$ ipython --no-banner

In [1]: import numpy as np

In [2]: np.set_printoptions(precision=2, suppress=True, linewidth=140, legacy="1.25")

In [3]: arr = np.load("sample11.npy")

In [4]: arr
Out[4]: 
array([[-23,   5,  -1],
       [ -4,  -9,   5],
       [ -2,   2, -25]])

In [5]: vals, vecs = np.linalg.eig(arr)

In [6]: vals
Out[6]: array([-10.11, -20.49, -26.4 ])

In [7]: np.round(arr @ vecs[:, 0] - vals[0] * vecs[:, 0], 2) + 0
Out[7]: array([0., 0., 0.])

In [8]: t3 = np.stack([arr, -1 * arr, arr[::-1]])

In [9]: np.linalg.norm(t3, axis=(1, 2))
Out[9]: array([36.19, 36.19, 36.19])

In [10]: np.linalg.det(t3)
Out[10]: array([-5469.,  5469.,  5469.])

In [11]: np.einsum("bij,cij->bc", t3, t3)
Out[11]: 
array([[ 1310, -1310,   284],
       [-1310,  1310,  -284],
       [  284,  -284,  1310]])

In [12]: rng = np.random.default_rng(59)

In [13]: z = rng.permutation(3)

In [14]: B = arr[:, z] * rng.choice([-1, 1], 3)

In [15]: B
Out[15]: 
array([[ -1, -23,   5],
       [  5,  -4,  -9],
       [-25,  -2,   2]])

In [16]: left, _, vt = np.linalg.svd(arr.T @ B)

In [17]: np.round(left @ vt, 2) + 0
Out[17]: 
array([[0., 1., 0.],
       [0., 0., 1.],
       [1., 0., 0.]])

In [18]: np.round(np.linalg.lstsq(arr, B)[0], 2) + 0
Out[18]: 
array([[0., 1., 0.],
       [0., 0., 1.],
       [1., 0., 0.]])

In [19]: B = arr + rng.integers(-2, 3, (3, 2)) @ rng.integers(-2, 3, (2, 3))

In [20]: B
Out[20]: 
array([[-15,   5,   7],
       [ -4, -13,   5],
       [ -2,  -6, -25]])

In [21]: np.abs(B - arr).sum(axis=1)
Out[21]: array([16,  4,  8])

In [22]: (arr + arr.T) / 2
Out[22]: 
array([[-23. ,   0.5,  -1.5],
       [  0.5,  -9. ,   3.5],
       [ -1.5,   3.5, -25. ]])

In [23]: (arr - arr.T) / 2
Out[23]: 
array([[ 0. ,  4.5,  0.5],
       [-4.5,  0. ,  1.5],
       [-0.5, -1.5,  0. ]])

In [24]: round(float(np.abs(np.linalg.eigvals(arr)).max()), 2)
Out[24]: 26.4

In [25]: m1 = np.load("w.npy")

In [26]: m1
Out[26]: 
array([[ 0.66,  0.57, -0.34,  0.34, -0.11],
       [ 0.57,  0.06,  0.57, -0.57,  0.19],
       [-0.34,  0.57,  0.66,  0.34, -0.11],
       [ 0.34, -0.57,  0.34,  0.66,  0.11],
       [-0.11,  0.19, -0.11,  0.11,  0.96]])

In [27]: z = rng.permutation(5)

In [28]: B = m1[:, z] * rng.choice([-1, 1], 5)

In [29]: B
Out[29]: 
array([[-0.34,  0.66,  0.57,  0.11,  0.34],
       [ 0.57,  0.57,  0.06, -0.19, -0.57],
       [-0.34, -0.34,  0.57,  0.11, -0.66],
       [-0.66,  0.34, -0.57, -0.11, -0.34],
       [-0.11, -0.11,  0.19, -0.96,  0.11]])

In [30]: left, _, vt = np.linalg.svd(m1.T @ B)

In [31]: z
Out[31]: array([3, 0, 1, 4, 2])

In [32]: np.linalg.svd(B, compute_uv=False)
Out[32]: array([1., 1., 1., 1., 1.])

In [33]: r0, v = m1[0], m1[1]

In [34]: round(float(r0 @ v), 2)
Out[34]: 0.0

In [35]: r0 @ r0
Out[35]: 1.0

In [36]: pr = (r0 @ v) / (r0 @ r0) * r0

In [37]: round(float(np.linalg.norm(r0 + v) ** 2 + np.linalg.norm(r0 - v) ** 2), 2)
Out[37]: 4.0

In [38]: v - pr
Out[38]: array([ 0.57,  0.06,  0.57, -0.57,  0.19])

In [39]: np.outer(r0, v)
Out[39]: 
array([[ 0.37,  0.04,  0.37, -0.37,  0.12],
       [ 0.32,  0.03,  0.32, -0.32,  0.11],
       [-0.19, -0.02, -0.19,  0.19, -0.06],
       [ 0.19,  0.02,  0.19, -0.19,  0.06],
       [-0.06, -0.01, -0.06,  0.06, -0.02]])

In [40]: pr.round(2) + 0
Out[40]: array([0., 0., 0., 0., 0.])

In [41]: (v - pr) @ r0
Out[41]: 0.0

In [42]: round(np.linalg.eigvalsh(m1).min(), 2)
Out[42]: -1.0

In [43]: [round(float(np.linalg.det(m1[:i, :i])), 2) + 0 for i in range(1, 6)]
Out[43]: [0.66, -0.28, -0.62, -0.96, -1.0]

In [44]: mat = np.array([[0, 0, 0, 1, -2, 2],
    ...:     [0, 0, 0, 2, 3, 2],
    ...:     [0, 0, 0, 1, 2, 2],
    ...:     [-1, -2, -1, 0, -3, -1],
    ...:     [2, -3, -2, 3, 0, 0],
    ...:     [-2, -2, -2, 1, 0, 0]])

In [45]: mat
Out[45]: 
array([[ 0,  0,  0,  1, -2,  2],
       [ 0,  0,  0,  2,  3,  2],
       [ 0,  0,  0,  1,  2,  2],
       [-1, -2, -1,  0, -3, -1],
       [ 2, -3, -2,  3,  0,  0],
       [-2, -2, -2,  1,  0,  0]])

In [46]: # skew, so no eigenvalue has a real part

In [47]: x0 = np.array([3, 0, 5, 4, 2, 0])

In [48]: np.round(np.linalg.eigvals(mat).real, 2) + 0
Out[48]: array([0., 0., 0., 0., 0., 0.])

In [49]: x0 @ mat @ x0
Out[49]: 0

In [50]: round(float(np.linalg.det(mat)), 2)
Out[50]: 64.0

In [51]: q = np.linalg.solve(np.eye(6) - mat, np.eye(6) + mat)

In [52]: round(float(np.linalg.det(q)), 2)
Out[52]: 1.0

In [53]: B = mat / np.sqrt((mat ** 2).mean(axis=1, keepdims=True))

In [54]: mat - mat.mean(axis=1, keepdims=True)
Out[54]: 
array([[-0.17, -0.17, -0.17,  0.83, -2.17,  1.83],
       [-1.17, -1.17, -1.17,  0.83,  1.83,  0.83],
       [-0.83, -0.83, -0.83,  0.17,  1.17,  1.17],
       [ 0.33, -0.67,  0.33,  1.33, -1.67,  0.33],
       [ 2.  , -3.  , -2.  ,  3.  ,  0.  ,  0.  ],
       [-1.17, -1.17, -1.17,  1.83,  0.83,  0.83]])

In [55]: B[5]
Out[55]: array([-1.36, -1.36, -1.36,  0.68,  0.  ,  0.  ])

In [56]: np.linalg.norm(B, axis=1)
Out[56]: array([2.45, 2.45, 2.45, 2.45, 2.45, 2.45])

In [57]: np.linalg.matrix_rank(B) == np.linalg.matrix_rank(mat)
Out[57]: True

In [58]: np.linalg.matrix_rank(mat - mat.mean(axis=1, keepdims=True))
Out[58]: 5

In [59]: left, sig, vt = np.linalg.svd(mat, full_matrices=False)

In [60]: np.allclose(left * sig @ vt, mat)
Out[60]: True

In [61]: np.round(left.T @ left, 2) + 0
Out[61]: 
array([[1., 0., 0., 0., 0., 0.],
       [0., 1., 0., 0., 0., 0.],
       [0., 0., 1., 0., 0., 0.],
       [0., 0., 0., 1., 0., 0.],
       [0., 0., 0., 0., 1., 0.],
       [0., 0., 0., 0., 0., 1.]])

In [62]: np.linalg.matrix_power(mat, 3)
Out[62]: 
array([[   0,   19,   12,  -20,   28,  -16],
       [ -19,    0,    5,  -66, -108,  -69],
       [ -12,   -5,    0,  -44,  -76,  -52],
       [  20,   66,   44,    0,  105,   46],
       [ -28,  108,   76, -105,    0,  -18],
       [  16,   69,   52,  -46,   18,    0]])

In [63]: (mat - mat.T) / 2
Out[63]: 
array([[ 0.,  0.,  0.,  1., -2.,  2.],
       [ 0.,  0.,  0.,  2.,  3.,  2.],
       [ 0.,  0.,  0.,  1.,  2.,  2.],
       [-1., -2., -1.,  0., -3., -1.],
       [ 2., -3., -2.,  3.,  0.,  0.],
       [-2., -2., -2.,  1.,  0.,  0.]])

In [64]: round(np.abs(np.linalg.eigvals(mat)).max(), 2)
Out[64]: 5.98

In [65]: np.trace(mat)
Out[65]: 0

In [66]: np.allclose(mat @ mat.T, mat.T @ mat)
Out[66]: True

In [67]: mat @ mat
Out[67]: 
array([[ -9,   0,  -1,  -4,  -3,  -1],
       [  0, -17, -12,  11,  -6,  -2],
       [ -1, -12,  -9,   8,  -3,  -1],
       [ -4,  11,   8, -16,  -6,  -8],
       [ -3,  -6,  -3,  -6, -26,  -9],
       [ -1,  -2,  -1,  -8,  -9, -13]])

In [68]: x0 = np.array([2, 0, 3, 1, 0, 0])

In [69]: rhs = mat @ x0

In [70]: beta, lr = np.zeros(6), 1 / np.linalg.norm(mat, 2) ** 2

In [71]: for i in range(15):
    ...:     beta -= lr * mat.T @ (mat @ beta - rhs)
    ...:     if i % 5 == 0: print(i, round(np.linalg.norm(mat @ beta - rhs), 2))
    ...: 
0 6.06
5 1.74
10 1.04

In [72]: beta
Out[72]: array([ 2.42,  0.85,  1.18,  0.38, -0.02,  0.38])

In [73]: np.round(np.linalg.cond(mat), 2)
Out[73]: 13.42

In [74]: B = np.array([[-1, -1, 2, -2], [0, 1, 2, -1], [0, -2, 1, -2], [-1, 2, -1, 2]])

In [75]: basis = np.array([[0, 0], [1, 3]])

In [76]: J = np.block([[B, np.array([[3, 2], [3, 2], [3, 3], [2, 1]])], [np.zeros((2, 4)), basis]])

In [77]: J
Out[77]: 
array([[-1., -1.,  2., -2.,  3.,  2.],
       [ 0.,  1.,  2., -1.,  3.,  2.],
       [ 0., -2.,  1., -2.,  3.,  3.],
       [-1.,  2., -1.,  2.,  2.,  1.],
       [ 0.,  0.,  0.,  0.,  0.,  0.],
       [ 0.,  0.,  0.,  0.,  1.,  3.]])

In [78]: # looks like rank 5

In [79]: left, sig, vt = np.linalg.svd(J)

In [80]: vecs = vt[:(sig > 1e-8).sum()]

In [81]: x0 = J[1] + -1 * J[3] + rng.integers(2) * np.eye(6)[3]

In [82]: x0
Out[82]: array([ 1., -1.,  3., -2.,  1.,  1.])

In [83]: round(float(np.linalg.norm(x0 - vecs.T @ vecs @ x0)), 2)
Out[83]: 0.72

In [84]: np.allclose(vecs.T @ vecs @ x0, x0)
Out[84]: False

In [85]: np.linalg.matrix_rank(np.vstack([J, x0]))
Out[85]: 6

In [86]: np.round(vecs.T @ vecs, 2) + 0
Out[86]: 
array([[ 0.99,  0.05, -0.07, -0.09,  0.  ,  0.  ],
       [ 0.05,  0.82,  0.23,  0.3 ,  0.01,  0.  ],
       [-0.07,  0.23,  0.72, -0.38, -0.02,  0.01],
       [-0.09,  0.3 , -0.38,  0.48, -0.02,  0.01],
       [ 0.  ,  0.01, -0.02, -0.02,  1.  ,  0.  ],
       [ 0.  ,  0.  ,  0.01,  0.01,  0.  ,  1.  ]])

In [87]: np.allclose(J[:-1].T @ np.linalg.lstsq(J[:-1].T, J[-1])[0], J[-1])
Out[87]: False

In [88]: round(float(np.trace(np.linalg.pinv(J) @ J)), 2)
Out[88]: 5.0

In [89]: np.round(J @ np.linalg.pinv(J) @ J, 2) + 0
Out[89]: 
array([[-1., -1.,  2., -2.,  3.,  2.],
       [ 0.,  1.,  2., -1.,  3.,  2.],
       [ 0., -2.,  1., -2.,  3.,  3.],
       [-1.,  2., -1.,  2.,  2.,  1.],
       [ 0.,  0.,  0.,  0.,  0.,  0.],
       [ 0.,  0.,  0.,  0.,  1.,  3.]])

In [90]: z = rng.permutation(6)

In [91]: z
Out[91]: array([0, 3, 4, 1, 5, 2])

In [92]: B = J[z][:, z]

In [93]: np.sort(np.abs(np.linalg.eigvals(B)))
Out[93]: array([0.  , 0.1 , 1.16, 2.88, 2.88, 3.  ])

In [94]: np.allclose(B, J)
Out[94]: False

In [95]: B
Out[95]: 
array([[-1., -2.,  3., -1.,  2.,  2.],
       [-1.,  2.,  2.,  2.,  1., -1.],
       [ 0.,  0.,  0.,  0.,  0.,  0.],
       [ 0., -1.,  3.,  1.,  2.,  2.],
       [ 0.,  0.,  1.,  0.,  3.,  0.],
       [ 0., -2.,  3., -2.,  3.,  1.]])

In [96]: np.diag(B)
Out[96]: array([-1.,  2.,  0.,  1.,  3.,  1.])

In [97]: ang = np.radians(36)

In [98]: r_ = np.eye(6)

In [99]: r_[4, 4] = r_[3, 3] = np.cos(ang)

In [100]: r_[4, 3], r_[3, 4] = -np.sin(ang), np.sin(ang)

In [101]: r_
Out[101]: 
array([[ 1.  ,  0.  ,  0.  ,  0.  ,  0.  ,  0.  ],
       [ 0.  ,  1.  ,  0.  ,  0.  ,  0.  ,  0.  ],
       [ 0.  ,  0.  ,  1.  ,  0.  ,  0.  ,  0.  ],
       [ 0.  ,  0.  ,  0.  ,  0.81,  0.59,  0.  ],
       [ 0.  ,  0.  ,  0.  , -0.59,  0.81,  0.  ],
       [ 0.  ,  0.  ,  0.  ,  0.  ,  0.  ,  1.  ]])

In [102]: B = J @ r_.T

In [103]: np.linalg.svd(J, compute_uv=False), np.linalg.svd(B, compute_uv=False)
Out[103]: 
(array([8.24, 4.2 , 2.39, 1.47, 0.74, 0.  ]),
 array([8.24, 4.2 , 2.39, 1.47, 0.74, 0.  ]))

In [104]: B
Out[104]: 
array([[-1.  , -1.  ,  2.  ,  0.15,  3.6 ,  2.  ],
       [ 0.  ,  1.  ,  2.  ,  0.95,  3.01,  2.  ],
       [ 0.  , -2.  ,  1.  ,  0.15,  3.6 ,  3.  ],
       [-1.  ,  2.  , -1.  ,  2.79,  0.44,  1.  ],
       [ 0.  ,  0.  ,  0.  ,  0.  ,  0.  ,  0.  ],
       [ 0.  ,  0.  ,  0.  ,  0.59,  0.81,  3.  ]])

In [105]: np.allclose(np.linalg.norm(J, axis=1), np.linalg.norm(B, axis=1))
Out[105]: True

In [106]: np.round(np.linalg.det(r_), 2), np.round(np.trace(r_), 2)
Out[106]: (1.0, 5.62)

In [107]: F = np.loadtxt("a.csv", delimiter=",")

In [108]: F
Out[108]: 
array([[0., 0., 1., 0., 0., 1.],
       [0., 0., 0., 0., 1., 0.],
       [1., 0., 0., 0., 0., 1.],
       [0., 0., 0., 0., 0., 1.],
       [0., 1., 0., 0., 0., 0.],
       [1., 0., 1., 1., 0., 0.]])

In [109]: np.allclose(F, F.T)
Out[109]: True

In [110]: F @ F
Out[110]: 
array([[2., 0., 1., 1., 0., 1.],
       [0., 1., 0., 0., 0., 0.],
       [1., 0., 2., 1., 0., 1.],
       [1., 0., 1., 1., 0., 0.],
       [0., 0., 0., 0., 1., 0.],
       [1., 0., 1., 0., 0., 3.]])

In [111]: np.sort(np.abs(np.linalg.eigvals(F)))
Out[111]: array([0.31, 1.  , 1.  , 1.  , 1.48, 2.17])

In [112]: np.trace(F)
Out[112]: 0.0

In [113]: round(float(np.abs(np.linalg.eigvals(F)).max()), 2)
Out[113]: 2.17

In [114]: np.allclose(F @ F.T, F.T @ F)
Out[114]: True
